% python3 -q
>>> import numpy as np
>>> import numpy.linalg as la
>>> np.set_printoptions(precision=3, suppress=True, linewidth=140)
>>> X = np.loadtxt("out16.csv", delimiter=",")
>>> print(X)
[[ 0.  0.  0. -2.]
 [ 0.  7.  0.  0.]
 [ 0.  0.  0.  0.]]
>>> # looks like rank 2
>>> Y = np.array([[-3, -2], [-3, -2], [1, 3], [-3, -3]])
>>> print(la.matrix_rank(np.vstack([X, Y.T])))
4
>>> print(la.matrix_rank(X @ Y))
2
>>> print(np.einsum("ik,kj->ji", X, Y))
[[  6. -21.   0.]
 [  6. -14.   0.]]
>>> print(la.matrix_rank(X, rtol=0.1))
2
>>> E = np.array([[-1, -2, -1, -2, -1, -2],
...     [5, 0, 5, 0, 5, 0],
...     [0, -1, 0, -1, 0, -1],
...     [-1, -2, -1, -2, -1, -2],
...     [5, 0, 5, 0, 5, 0],
...     [0, -1, 0, -1, 0, -1]])
>>> # rows and columns are dependent
>>> rank = la.matrix_rank(E)
>>> print(rank)
2
>>> null = la.svd(E)[2][rank:].T
>>> print([int(la.matrix_rank(E[:, :j + 1])) for j in range(6)])
[1, 2, 2, 2, 2, 2]
>>> print(np.allclose(E @ null, 0))
True
>>> print(np.round(np.trace(la.pinv(E) @ E), 3))
2.0
>>> print(np.abs(np.diag(la.qr(E)[1])) > 1e-9)
[ True  True False False False False]
>>> print(np.allclose(E[:-1].T @ la.lstsq(E[:-1].T, E[-1])[0], E[-1]))
True
>>> print(np.unique(E.round(6), axis=0).shape)
(3, 6)
>>> rng = np.random.default_rng(47)
>>> mat = rng.normal(size=(25, 5))
>>> mat = 10 * mat / la.norm(mat, axis=1, keepdims=True)
>>> print(mat)
[[-2.127  0.311 -6.063 -6.192 -4.502]
 [-5.409 -4.96  -3.087 -1.289 -5.912]
 [ 0.021  2.779  1.276  4.13   8.579]
 [-2.785  7.089 -4.689 -0.275  4.464]
 [ 6.357  3.209  3.308  6.176  0.449]
 [ 2.168 -2.156 -4.837 -6.696  4.734]
 [ 3.84  -3.09  -3.768 -3.38  -7.077]
 [-4.161 -2.14   4.743  1.372 -7.331]
 [ 7.556  5.664  0.964  0.239  3.138]
 [ 0.614 -3.442  8.294  3.998  1.733]
 [-4.652 -6.298  5.218  1.715  2.919]
 [-6.259  0.25  -7.352 -2.567 -0.333]
 [ 6.441 -3.464 -5.28   2.604  3.445]
 [-7.549  2.949  5.551 -1.639  0.903]
 [ 7.248  5.984 -0.857 -2.433  2.237]
 [ 3.892 -1.853 -5.596  4.295  5.626]
 [ 3.09  -1.374  5.001  7.557 -2.54 ]
 [ 1.109  2.288 -8.094 -1.705 -5.012]
 [-3.361 -8.223 -3.563 -1.419 -2.525]
 [ 8.194 -1.76   4.378  2.937 -1.4  ]
 [-1.267  4.441  3.637  6.503 -4.812]
 [ 2.051 -0.769  0.455  4.074  8.854]
 [-5.773 -3.199  3.799  1.58   6.285]
 [ 3.721  0.816  2.308  8.798 -1.662]
 [ 0.324 -9.461 -2.509  1.527 -1.323]]
>>> vec = np.array([-4, -4, 0, 0, -4])
>>> target = mat @ vec
>>> c, lr = np.zeros(5), 1 / la.norm(mat, 2) ** 2
>>> for i in range(3):
...     c -= lr * mat.T @ (mat @ c - target)
...     if i % 1 == 0: print(i, round(la.norm(mat @ c - target), 3))
... 
0 37.192
1 13.802
2 7.841
>>> print(c)
[-3.886 -3.905  0.264 -0.436 -3.911]
>>> print(np.round(la.cond(mat), 3))
2.185
